In [1]: import numpy as np

In [2]: import numpy.linalg as la

In [3]: np.set_printoptions(precision=2, suppress=True, linewidth=140, floatmode="fixed")

In [4]: def rd(a):
   ...:     return np.round(a, 2) + 0
   ...: 

In [5]: arr = np.load("layer12.npy")

In [6]: arr
Out[6]: 
array([[ 0,  0,  1,  0,  0, -2,  0,  0, -1, -2,  1],
       [ 0,  0, -2,  1, -2,  0, -2,  1, -2,  0,  0],
       [ 0,  0,  2,  2, -1,  1,  2,  0, -2,  2,  1],
       [ 0,  0,  0,  1,  2,  1, -1,  1,  0,  0,  1],
       [ 0,  0,  0,  0,  1,  2,  0,  1,  1, -2, -2],
       [ 0,  0,  0,  0,  0, -1,  0, -1,  0,  0, -1],
       [ 0,  0,  0,  0,  0,  0,  2,  0, -1, -2, -1],
       [ 0,  0,  0,  0,  0,  0,  0,  2,  0,  1, -2],
       [ 0,  0,  0,  0,  0,  0,  0,  0,  0,  2,  1],
       [ 0,  0,  0,  0,  0,  0,  0,  0,  0, -1, -1],
       [ 0,  0,  0,  0,  0,  0,  0,  0,  0,  0,  2]])

In [7]: # triangular, det is the product of the diagonal

In [8]: r0, v = arr[0], arr[6]

In [9]: r0 @ v
Out[9]: np.int64(4)

In [10]: pr = (r0 @ v) / (r0 @ r0) * r0

In [11]: np.outer(r0, v)
Out[11]: 
array([[ 0,  0,  0,  0,  0,  0,  0,  0,  0,  0,  0],
       [ 0,  0,  0,  0,  0,  0,  0,  0,  0,  0,  0],
       [ 0,  0,  0,  0,  0,  0,  2,  0, -1, -2, -1],
       [ 0,  0,  0,  0,  0,  0,  0,  0,  0,  0,  0],
       [ 0,  0,  0,  0,  0,  0,  0,  0,  0,  0,  0],
       [ 0,  0,  0,  0,  0,  0, -4,  0,  2,  4,  2],
       [ 0,  0,  0,  0,  0,  0,  0,  0,  0,  0,  0],
       [ 0,  0,  0,  0,  0,  0,  0,  0,  0,  0,  0],
       [ 0,  0,  0,  0,  0,  0, -2,  0,  1,  2,  1],
       [ 0,  0,  0,  0,  0,  0, -4,  0,  2,  4,  2],
       [ 0,  0,  0,  0,  0,  0,  2,  0, -1, -2, -1]])

In [12]: rd(pr)
Out[12]: array([ 0.00,  0.00,  0.36,  0.00,  0.00, -0.73,  0.00,  0.00, -0.36, -0.73,  0.36])

In [13]: rd(v - pr)
Out[13]: array([ 0.00,  0.00, -0.36,  0.00,  0.00,  0.73,  2.00,  0.00, -0.64, -1.27, -1.36])

In [14]: rng = np.random.default_rng(3481)

In [15]: labels = rng.permutation(11)

In [16]: labels
Out[16]: array([10,  5,  8,  9,  6,  4,  1,  3,  0,  2,  7])

In [17]: A2 = arr[labels][:, labels]

In [18]: rd(np.sort(np.abs(la.eigvals(A2))))
Out[18]: array([0.00, 0.00, 0.00, 1.00, 1.00, 1.00, 1.00, 2.00, 2.00, 2.00, 2.00])

In [19]: A2
Out[19]: 
array([[ 2,  0,  0,  0,  0,  0,  0,  0,  0,  0,  0],
       [-1, -1,  0,  0,  0,  0,  0,  0,  0,  0, -1],
       [ 1,  0,  0,  2,  0,  0,  0,  0,  0,  0,  0],
       [-1,  0,  0, -1,  0,  0,  0,  0,  0,  0,  0],
       [-1,  0, -1, -2,  2,  0,  0,  0,  0,  0,  0],
       [-2,  2,  1, -2,  0,  1,  0,  0,  0,  0,  1],
       [ 0,  0, -2,  0, -2, -2,  0,  1,  0, -2,  1],
       [ 1,  1,  0,  0, -1,  2,  0,  1,  0,  0,  1],
       [ 1, -2, -1, -2,  0,  0,  0,  0,  0,  1,  0],
       [ 1,  1, -2,  2,  2, -1,  0,  2,  0,  2,  0],
       [-2,  0,  0,  1,  0,  0,  0,  0,  0,  0,  2]])

In [20]: Uu, s, Vt = la.svd(arr)

In [21]: np.argmax(s[:-1] / (s[1:] + 1e-6)) + 1
Out[21]: np.int64(9)

In [22]: A2 = Uu[:, :9] @ np.diag(s[:9]) @ Vt[:9]

In [23]: la.matrix_rank(A2)
Out[23]: np.int64(9)

In [24]: rd(np.abs(arr - A2).max())
Out[24]: np.float64(0.0)

In [25]: rd(la.norm(arr - A2) / la.norm(arr))
Out[25]: np.float64(0.0)

In [26]: rd(A2)
Out[26]: 
array([[ 0.00,  0.00,  1.00,  0.00,  0.00, -2.00,  0.00,  0.00, -1.00, -2.00,  1.00],
       [ 0.00,  0.00, -2.00,  1.00, -2.00,  0.00, -2.00,  1.00, -2.00,  0.00,  0.00],
       [ 0.00,  0.00,  2.00,  2.00, -1.00,  1.00,  2.00,  0.00, -2.00,  2.00,  1.00],
       [ 0.00,  0.00,  0.00,  1.00,  2.00,  1.00, -1.00,  1.00,  0.00,  0.00,  1.00],
       [ 0.00,  0.00,  0.00,  0.00,  1.00,  2.00,  0.00,  1.00,  1.00, -2.00, -2.00],
       [ 0.00,  0.00,  0.00,  0.00,  0.00, -1.00,  0.00, -1.00,  0.00,  0.00, -1.00],
       [ 0.00,  0.00,  0.00,  0.00,  0.00,  0.00,  2.00,  0.00, -1.00, -2.00, -1.00],
       [ 0.00,  0.00,  0.00,  0.00,  0.00,  0.00,  0.00,  2.00,  0.00,  1.00, -2.00],
       [ 0.00,  0.00,  0.00,  0.00,  0.00,  0.00,  0.00,  0.00,  0.00,  2.00,  1.00],
       [ 0.00,  0.00,  0.00,  0.00,  0.00,  0.00,  0.00,  0.00,  0.00, -1.00, -1.00],
       [ 0.00,  0.00,  0.00,  0.00,  0.00,  0.00,  0.00,  0.00,  0.00,  0.00,  2.00]])

In [27]: M = np.load("mat.npy")

In [28]: M
Out[28]: 
array([[ 2.30,  0.00, -1.00,  3.00,  3.00,  3.00,  0.00, -1.00],
       [ 0.00,  2.30,  0.00, -3.00,  0.00,  1.00, -2.00, -1.00],
       [-2.00,  0.00, -1.70,  3.00,  0.00,  0.00, -1.00,  1.00],
       [ 0.00,  0.00,  2.00,  0.30,  2.00, -3.00, -1.00, -2.00],
       [-2.00,  2.00,  1.00,  3.00,  1.30,  2.00, -2.00, -2.00],
       [-3.00, -1.00,  1.00, -3.00,  3.00,  3.30,  2.00, -2.00],
       [-1.00, -3.00,  1.00, -3.00, -3.00,  3.00,  1.30,  2.00],
       [ 2.00,  0.00, -1.00,  3.00,  3.00,  3.00,  0.00, -0.70]])

In [29]: def softmax(z):
    ...:     e = np.exp(z - z.max(axis=-1, keepdims=True))
    ...:     return e / e.sum(axis=-1, keepdims=True)
    ...: 

In [30]: rd(softmax(M[1]))
Out[30]: array([0.06, 0.61, 0.06, 0.00, 0.06, 0.17, 0.01, 0.02])

In [31]: rd(softmax(10 * M[1]))
Out[31]: array([0.00, 1.00, 0.00, 0.00, 0.00, 0.00, 0.00, 0.00])

In [32]: rd(softmax(M).sum(axis=1))
Out[32]: array([1.00, 1.00, 1.00, 1.00, 1.00, 1.00, 1.00, 1.00])

In [33]: S = M @ M.T / np.sqrt(8)

In [34]: rd(softmax(S)[1] @ M)
Out[34]: array([-0.04,  2.25,  0.02, -2.98,  0.04,  1.03, -1.94, -1.01])

In [35]: rd(softmax(S))
Out[35]: 
array([[0.59, 0.00, 0.00, 0.00, 0.00, 0.00, 0.00, 0.41],
       [0.00, 0.98, 0.00, 0.00, 0.00, 0.01, 0.00, 0.00],
       [0.01, 0.00, 0.89, 0.00, 0.09, 0.00, 0.00, 0.01],
       [0.00, 0.00, 0.00, 1.00, 0.00, 0.00, 0.00, 0.00],
       [0.00, 0.00, 0.00, 0.00, 0.99, 0.00, 0.00, 0.00],
       [0.00, 0.00, 0.00, 0.00, 0.00, 1.00, 0.00, 0.00],
       [0.00, 0.00, 0.00, 0.00, 0.00, 0.00, 1.00, 0.00],
       [0.57, 0.00, 0.00, 0.00, 0.00, 0.00, 0.00, 0.43]])

In [36]: rd(softmax(S + np.triu(np.full(S.shape, -np.inf), 1)))
Out[36]: 
array([[1.00, 0.00, 0.00, 0.00, 0.00, 0.00, 0.00, 0.00],
       [0.00, 1.00, 0.00, 0.00, 0.00, 0.00, 0.00, 0.00],
       [0.01, 0.00, 0.99, 0.00, 0.00, 0.00, 0.00, 0.00],
       [0.00, 0.00, 0.00, 1.00, 0.00, 0.00, 0.00, 0.00],
       [0.00, 0.00, 0.00, 0.00, 1.00, 0.00, 0.00, 0.00],
       [0.00, 0.00, 0.00, 0.00, 0.00, 1.00, 0.00, 0.00],
       [0.00, 0.00, 0.00, 0.00, 0.00, 0.00, 1.00, 0.00],
       [0.57, 0.00, 0.00, 0.00, 0.00, 0.00, 0.00, 0.43]])

In [37]: labels = rng.permutation(8)

In [38]: labels
Out[38]: array([2, 5, 1, 7, 3, 0, 6, 4])

In [39]: A2 = M[labels][:, labels]

In [40]: rd(np.trace(A2))
Out[40]: np.float64(8.4)

In [41]: np.diag(A2)
Out[41]: array([-1.70,  3.30,  2.30, -0.70,  0.30,  2.30,  1.30,  1.30])

In [42]: rd(la.det(A2)), rd(la.det(M[labels]))
Out[42]: (np.float64(-5778.7), np.float64(5778.7))

In [43]: J = np.loadtxt("case16.csv", delimiter=",")

In [44]: J
Out[44]: 
array([[2.00, 1.00, 3.00, 0.00, 0.00, 3.00, 0.00, 0.00, 3.00, 1.00, 1.00, 3.00, 1.00],
       [5.00, 4.00, 6.00, 3.00, 3.00, 6.00, 3.00, 3.00, 6.00, 4.00, 4.00, 6.00, 4.00],
       [6.00, 5.00, 7.00, 4.00, 4.00, 7.00, 4.00, 4.00, 7.00, 5.00, 5.00, 7.00, 5.00],
       [2.00, 1.00, 3.00, 0.00, 0.00, 3.00, 0.00, 0.00, 3.00, 1.00, 1.00, 3.00, 1.00],
       [2.00, 1.00, 3.00, 0.00, 0.00, 3.00, 0.00, 0.00, 3.00, 1.00, 1.00, 3.00, 1.00]])

In [45]: # rows and columns are dependent

In [46]: la.cond(J) > 100
Out[46]: np.True_

In [47]: Uu, s = la.svd(J)
Traceback (most recent call last):
  Cell In[47], line 1
    Uu, s = la.svd(J)
ValueError: too many values to unpack (expected 2)


In [48]: Uu, s, Vt = la.svd(J, full_matrices=False)

In [49]: rd(Uu.T @ Uu)
Out[49]: 
array([[1.00, 0.00, 0.00, 0.00, 0.00],
       [0.00, 1.00, 0.00, 0.00, 0.00],
       [0.00, 0.00, 1.00, 0.00, 0.00],
       [0.00, 0.00, 0.00, 1.00, 0.00],
       [0.00, 0.00, 0.00, 0.00, 1.00]])

In [50]: np.allclose(Uu * s @ Vt, J)
Out[50]: True

In [51]: rd(np.abs(Vt[0]))
Out[51]: array([0.31, 0.24, 0.38, 0.17, 0.17, 0.38, 0.17, 0.17, 0.38, 0.24, 0.24, 0.38, 0.24])

In [52]: rd(Vt @ Vt.T)
Out[52]: 
array([[1.00, 0.00, 0.00, 0.00, 0.00],
       [0.00, 1.00, 0.00, 0.00, 0.00],
       [0.00, 0.00, 1.00, 0.00, 0.00],
       [0.00, 0.00, 0.00, 1.00, 0.00],
       [0.00, 0.00, 0.00, 0.00, 1.00]])

In [53]: rd(Uu.T @ J @ Vt.T)
Out[53]: 
array([[27.80,  0.00,  0.00,  0.00,  0.00],
       [ 0.00,  4.94,  0.00,  0.00,  0.00],
       [ 0.00,  0.00,  0.00,  0.00,  0.00],
       [ 0.00,  0.00,  0.00,  0.00,  0.00],
       [ 0.00,  0.00,  0.00,  0.00,  0.00]])
